% ipython --no-banner

In [1]: import numpy as np

In [2]: from numpy import linalg as LA

In [3]: np.set_printoptions(suppress=True, linewidth=120)

In [4]: W0 = np.load("arr.npy")

In [5]: print(W0.round(2))
[[ 0.    0.66 -0.52 -0.54]
 [-0.6  -0.26 -0.68  0.34]
 [ 0.54  0.37 -0.26  0.71]
 [-0.6   0.59  0.45  0.3 ]]

In [6]: # columns are unit length and at right angles

In [7]: f = np.array([-2, 2, 1, 0])

In [8]: M2 = W0 + np.outer(f, np.eye(4)[3])

In [9]: print(M2.round(2))
[[ 0.    0.66 -0.52 -2.54]
 [-0.6  -0.26 -0.68  2.34]
 [ 0.54  0.37 -0.26  1.71]
 [-0.6   0.59  0.45  0.3 ]]

In [10]: print(np.round((M2 + M2.T) / 2, 2))
[[ 0.    0.03  0.01 -1.57]
 [ 0.03 -0.26 -0.15  1.47]
 [ 0.01 -0.15 -0.26  1.08]
 [-1.57  1.47  1.08  0.3 ]]

In [11]: print(np.round(np.sort(np.abs(LA.eigvals(M2))), 2))
[0.96 0.96 1.92 1.95]

In [12]: print(np.allclose(M2 @ M2.T, M2.T @ M2))
False

In [13]: t3 = np.stack([W0, 3 * W0, W0[::-1]])

In [14]: print(LA.matrix_rank(t3))
[4 4 4]

In [15]: print(t3.shape)
(3, 4, 4)

In [16]: print((t3 @ W0.T).shape)
(3, 4, 4)

In [17]: print(np.round(LA.det(t3), 2))
[ -1. -81.  -1.]

In [18]: print(np.round(LA.norm(t3, axis=(1, 2)), 2))
[2. 6. 2.]

In [19]: O, vecs = LA.qr(W0[:, :2])[0], LA.qr(W0[:, 2:])[0]

In [20]: sig = LA.svd(O.T @ vecs, compute_uv=False)

In [21]: print(sig.round(2) + 0)
[0. 0.]

In [22]: arr = np.load("test9.npy")

In [23]: print(arr)
[[ 5.05  2.    4.   -7.   -1.    3.   -5.    5.  ]
 [-8.    0.05  9.   -9.   -4.    8.    0.   -4.  ]
 [ 5.    5.    2.05 -8.    4.    6.   -9.   -8.  ]
 [ 1.    5.   -7.   -0.95  4.    8.    4.    9.  ]
 [ 3.    6.   -4.   -6.    6.05 -5.   -2.    7.  ]
 [ 8.   -5.   -6.   -4.   -6.   -5.95 -7.   -2.  ]
 [-5.    1.    4.    3.    8.   -8.    6.05  4.  ]
 [ 5.    2.    4.   -7.   -1.    3.   -5.    5.05]]

In [24]: vec = np.array([0, 0, -2, -2, -5, -3, -4, -2])

In [25]: rhs = arr @ vec

In [26]: c, lr = np.zeros(8), 1 / LA.norm(arr, 2) ** 2

In [27]: for i in range(25):
    ...:     c -= lr * arr.T @ (arr @ c - rhs)
    ...:     if i % 5 == 0: print(i, round(LA.norm(arr @ c - rhs), 2))
    ...: 
0 50.01
5 15.74
10 11.41
15 8.93
20 7.44

In [28]: print(c.round(2))
[ 1.21 -1.93 -1.67 -2.6  -3.74 -2.47 -2.86 -2.21]

In [29]: f, r1 = arr[2], arr[4]

In [30]: print(f @ r1)
41.0

In [31]: p = (f @ r1) / (f @ f) * f

In [32]: print(np.round(np.outer(f, r1), 2))
[[ 15.    30.   -20.   -30.    30.25 -25.   -10.    35.  ]
 [ 15.    30.   -20.   -30.    30.25 -25.   -10.    35.  ]
 [  6.15  12.3   -8.2  -12.3   12.4  -10.25  -4.1   14.35]
 [-24.   -48.    32.    48.   -48.4   40.    16.   -56.  ]
 [ 12.    24.   -16.   -24.    24.2  -20.    -8.    28.  ]
 [ 18.    36.   -24.   -36.    36.3  -30.   -12.    42.  ]
 [-27.   -54.    36.    54.   -54.45  45.    18.   -63.  ]
 [-24.   -48.    32.    48.   -48.4   40.    16.   -56.  ]]

In [33]: print(LA.matrix_rank(np.outer(f, r1)))
1

In [34]: print(p.round(2))
[ 0.65  0.65  0.27 -1.04  0.52  0.78 -1.17 -1.04]

In [35]: print((r1 - p) @ f)
0.0

In [36]: f = np.array([-4, 1])

In [37]: print(np.round(np.cross(arr[1, :3], arr[2, :3]), 2))
[-44.9   61.4  -40.25]

In [38]: print(np.convolve(arr[1], f))
[ 32.    -8.2  -35.95  45.     7.   -36.     8.    16.    -4.  ]

In [39]: print(np.round(np.correlate(arr[1], arr[2], "full"), 2))
[  64.     71.6  -120.45  -40.7   231.2   -62.8  -243.9   114.7   126.8   -96.2   -64.6    52.     31.8   -20.
  -20.  ]

In [40]: M2 = arr / LA.norm(arr, axis=1, keepdims=True)

In [41]: cov = M2 @ M2.T

In [42]: print((np.abs(cov) > 0.9).astype(int))
[[1 0 0 0 0 0 0 1]
 [0 1 0 0 0 0 0 0]
 [0 0 1 0 0 0 0 0]
 [0 0 0 1 0 0 0 0]
 [0 0 0 0 1 0 0 0]
 [0 0 0 0 0 1 0 0]
 [0 0 0 0 0 0 1 0]
 [1 0 0 0 0 0 0 1]]

In [43]: print(round(np.degrees(np.arccos(np.clip(cov[4, 2], -1, 1))), 2))
80.87

In [44]: print((cov - 2 * np.eye(8)).round(6).argmax(axis=1))
[7 2 0 4 3 0 4 0]

In [45]: print(np.round(LA.norm(M2, axis=1), 2))
[1. 1. 1. 1. 1. 1. 1. 1.]

In [46]: feats = np.load("m.npy")

In [47]: print(feats)
[[-0.7  0.5  0.3  0.1 -1.7 -3.2 -0.7  2.   0.6]
 [-1.3  0.6  0.4 -0.1 -0.4  0.1  0.1 -1.3  1. ]
 [-0.7 -0.1 -0.7 -0.2  0.8 -0.4  0.3 -0.2 -1.1]
 [-0.2  0.3 -0.2 -0.6  0.4 -0.3  0.   0.2 -1.1]
 [ 0.4  1.4  0.8  0.2 -0.3  0.8  1.  -0.6  0.9]
 [ 0.6  0.8  0.8  0.8  0.7  0.6  1.6 -1.2  2.7]
 [-3.1  1.  -0.8 -1.4 -0.6  1.1 -0.4 -0.7 -1.3]]

In [48]: W1 = np.array([[-2, -3, -3, 2, -1],
    ...:     [2, 1, 2, 3, -3],
    ...:     [-1, 3, -1, 2, -1],
    ...:     [2, -2, -3, -2, -3],
    ...:     [0, 2, -2, 2, 2],
    ...:     [-1, 1, 0, 3, -3],
    ...:     [2, 2, -1, -1, 1],
    ...:     [2, 2, 0, -1, 3],
    ...:     [1, -3, -3, 1, -2]])

In [49]: c = np.array([1, 2, 2, 0, 0])

In [50]: H = np.maximum(feats @ W1 + c, 0)

In [51]: print(np.round((H > 0).mean(axis=0), 2))
[1.   0.71 0.71 0.43 0.57]

In [52]: print(LA.matrix_rank(H))
5

In [53]: C = np.array([[2, 2], [-1, 0], [-2, 0], [0, 3], [3, -2]])

In [54]: print(W1 @ C)
[[  2   4]
 [-10  19]
 [ -6   6]
 [  3   4]
 [  8   2]
 [-12  13]
 [  7  -1]
 [ 11  -5]
 [  5   9]]

In [55]: print((H @ C).round(6).argmax(axis=1))
[0 1 0 0 1 1 1]

In [56]: f = np.array([3, -3])

In [57]: print(np.round(np.convolve(feats[4], f), 2))
[ 1.2  3.  -1.8 -1.8 -1.5  3.3  0.6 -4.8  4.5 -2.7]

In [58]: print(np.cross(feats[4, :3], feats[6, :3]))
[-1.92 -2.16  4.74]

In [59]: vec = np.array([-2, -1, 1, 0, 3, -1, -1, 1, 3])

In [60]: print(np.round(feats @ (2 * vec), 2))
[ 7.6  5.4 -0.4 -3.4 -4.  11.2 -5.4]

In [61]: print((feats @ vec).argmax())
5

In [62]: print(np.round(feats @ np.ones(9), 2))
[-2.8 -0.9 -2.3 -1.5  4.6  7.4 -6.2]

In [63]: print(LA.norm(feats @ vec) <= LA.norm(feats, 2) * LA.norm(vec) + 1e-9)
True

In [64]: F = np.loadtxt("run8.csv", delimiter=",")

In [65]: print(F)
[[ 1. -1. -1.  1.  1. -1. -1.  1.]
 [ 1.  1.  1.  1.  1.  1.  1.  1.]
 [ 1. -1.  1. -1. -1.  1. -1.  1.]
 [ 1.  1.  1.  1. -1. -1. -1. -1.]]

In [66]: print(round(float(LA.norm(F, 2)), 2))
2.83

In [67]: print(round(LA.norm(F, "nuc"), 2))
11.31

In [68]: print(LA.norm(F, axis=1).argmax())
0

In [69]: print(np.round(LA.norm(F[0] - F[1]), 2))
4.0

In [70]: print(round(float(LA.norm(F) ** 2 / LA.norm(F, 2) ** 2), 2))
4.0

In [71]: print(round(LA.norm(F[0], 1), 2), round(float(LA.norm(F[0], np.inf)), 2))
8.0 1.0

In [72]: print(F.ravel(order="F"))
[ 1.  1.  1.  1. -1.  1. -1.  1. -1.  1.  1.  1.  1.  1. -1.  1.  1.  1. -1. -1. -1.  1.  1. -1. -1.  1. -1. -1.  1.
  1.  1. -1.]

In [73]: print(F.reshape(2, -1))
[[ 1. -1. -1.  1.  1. -1. -1.  1.  1.  1.  1.  1.  1.  1.  1.  1.]
 [ 1. -1.  1. -1. -1.  1. -1.  1.  1.  1.  1.  1. -1. -1. -1. -1.]]

In [74]: print(F.reshape(-1, 2))
[[ 1. -1.]
 [-1.  1.]
 [ 1. -1.]
 [-1.  1.]
 [ 1.  1.]
 [ 1.  1.]
 [ 1.  1.]
 [ 1.  1.]
 [ 1. -1.]
 [ 1. -1.]
 [-1.  1.]
 [-1.  1.]
 [ 1.  1.]
 [ 1.  1.]
 [-1. -1.]
 [-1. -1.]]

In [75]: t3 = F.reshape(4, 2, -1)

In [76]: print(t3.sum(axis=1))
[[ 2. -2. -2.  2.]
 [ 2.  2.  2.  2.]
 [ 0.  0.  0.  0.]
 [ 0.  0.  0.  0.]]

In [77]: print(np.einsum("ihd,ihd->ih", t3, t3))
[[4. 4.]
 [4. 4.]
 [4. 4.]
 [4. 4.]]

In [78]: print(t3.transpose(1, 0, 2))
[[[ 1. -1. -1.  1.]
  [ 1.  1.  1.  1.]
  [ 1. -1.  1. -1.]
  [ 1.  1.  1.  1.]]

 [[ 1. -1. -1.  1.]
  [ 1.  1.  1.  1.]
  [-1.  1. -1.  1.]
  [-1. -1. -1. -1.]]]

In [79]: cov = F.T @ F

In [80]: print(np.round(LA.eigvalsh(cov)[::-1], 2) + 0)
[8. 8. 8. 8. 0. 0. 0. 0.]

In [81]: print(np.allclose(cov, cov.T))
True

In [82]: print((F @ F.T).shape)
(4, 4)

In [83]: print(LA.matrix_rank(cov))
4

In [84]: f = np.array([1, 4, 5, 5])

In [85]: r1 = np.array([-2, 9, 0, 5, -8, -3])

In [86]: A = f[:, None] + r1[None, :]

In [87]: print(A)
[[-1 10  1  6 -7 -2]
 [ 2 13  4  9 -4  1]
 [ 3 14  5 10 -3  2]
 [ 3 14  5 10 -3  2]]

In [88]: # rows 2 and 3 are equal

In [89]: M2 = np.array([[3, 8, 5], [0, 7, 1]])

In [90]: C = np.kron(M2, W0)

In [91]: print(round(LA.norm(C, 2), 2), round(LA.norm(M2, 2) * LA.norm(W0, 2), 2))
11.81 11.81

In [92]: print(LA.matrix_rank(C))
8

In [93]: print(np.round(LA.norm(A, axis=0), 2))
[ 4.8  25.71  8.19 17.8   9.11  3.61]

In [94]: print(np.round(LA.norm(A, 1), 2), round(LA.norm(A, np.inf), 2))
51.0 37.0

In [95]: print(round(float(LA.norm(A, "nuc")), 2))
39.98

In [96]: print(A[2] @ A[0])
219

In [97]: X = np.load("mat.npy")

In [98]: print(X)
[[  1  -1   1  -1]
 [  1   0   0   0]
 [  1   1   1   1]
 [  1   2   4   8]
 [  1   3   9  27]
 [  1   4  16  64]
 [  1   5  25 125]
 [  1   6  36 216]]

In [99]: # column 3 dominates

In [100]: vec = np.array([-2, 1, 2, -1])

In [101]: rhs = X @ vec

In [102]: print(np.round(LA.solve(X.T @ X, X.T @ rhs), 2))
[-2.  1.  2. -1.]

In [103]: print(np.round(LA.pinv(X) @ X, 2) + 0)
[[1. 0. 0. 0.]
 [0. 1. 0. 0.]
 [0. 0. 1. 0.]
 [0. 0. 0. 1.]]

In [104]: rng = np.random.default_rng(6765)

In [105]: rhs = rhs + 0.3 * rng.normal(size=8)

In [106]: print(rhs.round(2))
[  -0.12   -1.94   -0.07   -0.22   -7.85  -29.84  -72.22 -139.88]

In [107]: c, *_ = LA.lstsq(X, rhs)

In [108]: print(c.round())
[-2.  1.  2. -1.]

In [109]: print(c.round(2))
[-2.05  1.02  2.   -1.  ]

In [110]: U, sig, vt = LA.svd(X)

In [111]: print(np.argmax(sig[:-1] / (sig[1:] + 1e-6)) + 1)
1

In [112]: M2 = U[:, :1] @ np.diag(sig[:1]) @ vt[:1]

In [113]: print(LA.matrix_rank(M2))
1

In [114]: print(LA.matrix_rank(X, rtol=0.05))
1

In [115]: print(np.round(LA.norm(X - M2, 2), 2), round(float(sig[1]), 2))
8.53 8.53

In [116]: f = np.array([-1, 0])

In [117]: print(np.correlate(X[2], X[0], "full"))
[-1  0 -1  0  1  0  1]

In [118]: print(np.array([np.convolve(row, f, "same") for row in X]))
[[  -1    1   -1    1]
 [  -1    0    0    0]
 [  -1   -1   -1   -1]
 [  -1   -2   -4   -8]
 [  -1   -3   -9  -27]
 [  -1   -4  -16  -64]
 [  -1   -5  -25 -125]
 [  -1   -6  -36 -216]]

In [119]: print(np.convolve(X[2], f))
[-1 -1 -1 -1  0]

In [120]: M2 = np.c_[X[:, :2] @ np.array([[2, 1], [0, 2]]), np.array([2, 1, 3, 3, 3, 0, 2, 5])]

In [121]: print(M2)
[[ 2 -1  2]
 [ 2  1  1]
 [ 2  3  3]
 [ 2  5  3]
 [ 2  7  3]
 [ 2  9  0]
 [ 2 11  2]
 [ 2 13  5]]

In [122]: print(np.round(LA.norm(LA.qr(X)[0].T @ M2, axis=0) ** 2 / ((M2 ** 2).sum(axis=0) + 1e-12), 2))
[1.   1.   0.87]

In [123]: K = np.array([[5.0, 1.0, 0.0, 0.0],
     ...:     [0.0, 5.0, 1.0, 0.0],
     ...:     [0.0, 0.0, 5.0, 1.0],
     ...:     [0.0, 0.0, 0.0, 5.0]])

In [124]: f = np.array([-1, 1])

In [125]: print(np.cross(K[0, :3], K[1, :3]))
[ 1. -5. 25.]

In [126]: print(np.polyval(f, K[0]))
[-4.  0.  1.  1.]

In [127]: print(np.array([np.convolve(row, f, "same") for row in K]))
[[-5.  4.  1.  0.]
 [ 0. -5.  4.  1.]
 [ 0.  0. -5.  4.]
 [ 0.  0.  0. -5.]]

In [128]: print(np.poly(K))
[   1.  -20.  150. -500.  625.]

In [129]: print(round(LA.det(2 * K), 2), round(LA.det(K), 2))
10000.0 625.0

In [130]: print(K.ravel(order="F"))
[5. 0. 0. 0. 1. 5. 0. 0. 0. 1. 5. 0. 0. 0. 1. 5.]

In [131]: t3 = K.reshape(4, 2, -1)

In [132]: print(t3.sum(axis=1))
[[5. 1.]
 [1. 5.]
 [5. 1.]
 [0. 5.]]

In [133]: print(np.einsum("ihd,ihd->ih", t3, t3))
[[26.  0.]
 [25.  1.]
 [ 0. 26.]
 [ 0. 25.]]

In [134]: z = rng.permutation(4)

In [135]: M2 = K[:, z] * rng.choice([-1, 1], 4)

In [136]: print(M2)
[[-1.  5. -0.  0.]
 [-5.  0. -1.  0.]
 [-0.  0. -5.  1.]
 [-0.  0. -0.  5.]]

In [137]: U, _, vt = LA.svd(K.T @ M2)

In [138]: print(z)
[1 0 2 3]

In [139]: print(np.round(LA.lstsq(K, M2)[0], 2) + 0)
[[ 0.  1.  0.  0.]
 [-1.  0.  0.  0.]
 [ 0.  0. -1.  0.]
 [ 0.  0.  0.  1.]]

In [140]: print(np.round(LA.norm(W0[0] - W0[3]), 2))
1.41

In [141]: print(np.round(LA.norm(W0, 1), 2), np.round(LA.norm(W0, np.inf), 2))
1.91 1.94

In [142]: print(np.round(LA.norm(W0, axis=0), 2))
[1. 1. 1. 1.]

In [143]: print(round(LA.norm(W0[0], 1), 2), np.round(LA.norm(W0[0], np.inf), 2))
1.72 0.66
